$ python -q
>>> import numpy as np
>>> from numpy import linalg as LA
>>> np.set_printoptions(precision=2, suppress=True, linewidth=140)
>>> K = np.load("layer10.npy")
>>> K
array([[-0.22,  1.64, -5.32,  0.8 ,  3.03, -1.24],
       [-1.8 , -0.72,  0.96, -1.19,  0.34,  0.41],
       [-6.71, -1.49,  8.71,  0.67, -4.15,  6.96],
       [ 0.45, -0.41, -1.63,  0.74,  0.17,  0.35],
       [ 4.17,  0.25, -1.57,  0.65, -0.69, -1.13],
       [-0.05,  2.95, -5.63,  2.92,  1.71, -0.97],
       [ 0.12, -0.67,  0.34, -0.5 ,  0.07,  0.68],
       [-0.16, -1.66,  3.51,  0.17, -2.69,  2.43],
       [-4.12, -0.63,  0.82, -0.75,  1.72,  2.75],
       [ 4.  , -2.  ,  1.64, -2.46, -1.01, -1.95],
       [-3.05, -0.35,  5.68,  0.72, -2.67,  4.08],
       [-2.13,  0.32,  1.5 ,  0.7 , -0.4 ,  1.63],
       [-3.04, -0.3 ,  1.07,  0.11, -0.23,  1.24],
       [ 3.81, -0.23, -2.71, -0.28,  0.55, -1.72],
       [-1.88, -0.28,  1.37,  0.94, -0.06,  2.1 ]])
>>> Xc = (K - K.mean(axis=0)) / K.std(axis=0)
>>> np.argwhere(np.abs(Xc) > 2)
array([[2, 0],
       [2, 2],
       [2, 4],
       [2, 5],
       [5, 1],
       [5, 3],
       [9, 3]])
>>> b = LA.lstsq(np.delete(Xc, 4, axis=1), Xc[:, 4])[0]
>>> print(round(1 - np.var(Xc[:, 4] - np.delete(Xc, 4, axis=1) @ b), 2))
0.97
>>> print(b)
[-0.29  0.29 -1.4  -0.63  0.47]
>>> lab = K[:, 0] > np.median(K[:, 0])
>>> r0 = K[lab].mean(axis=0) - K[~lab].mean(axis=0)
>>> r0
array([ 4.63, -0.03, -2.71, -0.07,  0.03, -2.57])
>>> ((K - K.mean(axis=0)) @ r0 > 0).astype(int)
array([1, 0, 0, 1, 1, 1, 1, 0, 0, 1, 0, 0, 0, 1, 0])
>>> lab.astype(int)
array([0, 0, 0, 1, 1, 1, 1, 1, 0, 1, 0, 0, 0, 1, 0])
>>> dist = LA.norm(K[:, None] - K[None], axis=-1)
>>> dist.mean(axis=1).argmax()
np.int64(2)
>>> dist.shape
(15, 15)
>>> M2 = np.array([[4, 0, 5, 2, 3, 4, 3, 3, 4, 5],
...     [3, 5, 1, 2, 3, 5, 2, 2, 0, 4],
...     [1, 0, 3, 2, 0, 5, 1, 2, 2, 0],
...     [2, 1, 3, 5, 3, 2, 4, 0, 2, 2],
...     [5, 5, 2, 4, 1, 4, 3, 1, 3, 5],
...     [3, 0, 3, 3, 0, 4, 2, 0, 4, 2]])
>>> data = np.block([[np.zeros((6, 6)), M2], [M2.T, np.zeros((10, 10))]])
>>> data
array([[0., 0., 0., 0., 0., 0., 4., 0., 5., 2., 3., 4., 3., 3., 4., 5.],
       [0., 0., 0., 0., 0., 0., 3., 5., 1., 2., 3., 5., 2., 2., 0., 4.],
       [0., 0., 0., 0., 0., 0., 1., 0., 3., 2., 0., 5., 1., 2., 2., 0.],
       [0., 0., 0., 0., 0., 0., 2., 1., 3., 5., 3., 2., 4., 0., 2., 2.],
       [0., 0., 0., 0., 0., 0., 5., 5., 2., 4., 1., 4., 3., 1., 3., 5.],
       [0., 0., 0., 0., 0., 0., 3., 0., 3., 3., 0., 4., 2., 0., 4., 2.],
       [4., 3., 1., 2., 5., 3., 0., 0., 0., 0., 0., 0., 0., 0., 0., 0.],
       [0., 5., 0., 1., 5., 0., 0., 0., 0., 0., 0., 0., 0., 0., 0., 0.],
       [5., 1., 3., 3., 2., 3., 0., 0., 0., 0., 0., 0., 0., 0., 0., 0.],
       [2., 2., 2., 5., 4., 3., 0., 0., 0., 0., 0., 0., 0., 0., 0., 0.],
       [3., 3., 0., 3., 1., 0., 0., 0., 0., 0., 0., 0., 0., 0., 0., 0.],
       [4., 5., 5., 2., 4., 4., 0., 0., 0., 0., 0., 0., 0., 0., 0., 0.],
       [3., 2., 1., 4., 3., 2., 0., 0., 0., 0., 0., 0., 0., 0., 0., 0.],
       [3., 2., 2., 0., 1., 0., 0., 0., 0., 0., 0., 0., 0., 0., 0., 0.],
       [4., 0., 2., 2., 3., 4., 0., 0., 0., 0., 0., 0., 0., 0., 0., 0.],
       [5., 4., 0., 2., 5., 2., 0., 0., 0., 0., 0., 0., 0., 0., 0., 0.]])
>>> # symmetric
>>> def softmax(z):
...     e = np.exp(z - z.max(axis=-1, keepdims=True))
...     return e / e.sum(axis=-1, keepdims=True)
... 
>>> softmax(data).sum(axis=1)
array([1., 1., 1., 1., 1., 1., 1., 1., 1., 1., 1., 1., 1., 1., 1., 1.])
>>> print(np.round(softmax(10 * data[14]), 2) + 0)
[0.5 0.  0.  0.  0.  0.5 0.  0.  0.  0.  0.  0.  0.  0.  0.  0. ]
>>> S = data @ data.T / np.sqrt(16)
>>> np.round(softmax(S)[14] @ data, 2) + 0
array([4.06, 3.97, 3.97, 2.21, 3.85, 3.7 , 0.  , 0.  , 0.  , 0.  , 0.  , 0.  , 0.  , 0.  , 0.  , 0.  ])
>>> print(softmax(S).round(6).argmax(axis=1))
[ 0  4  0  0  4  0 11  7 11 11 15 11 11 11 11 15]
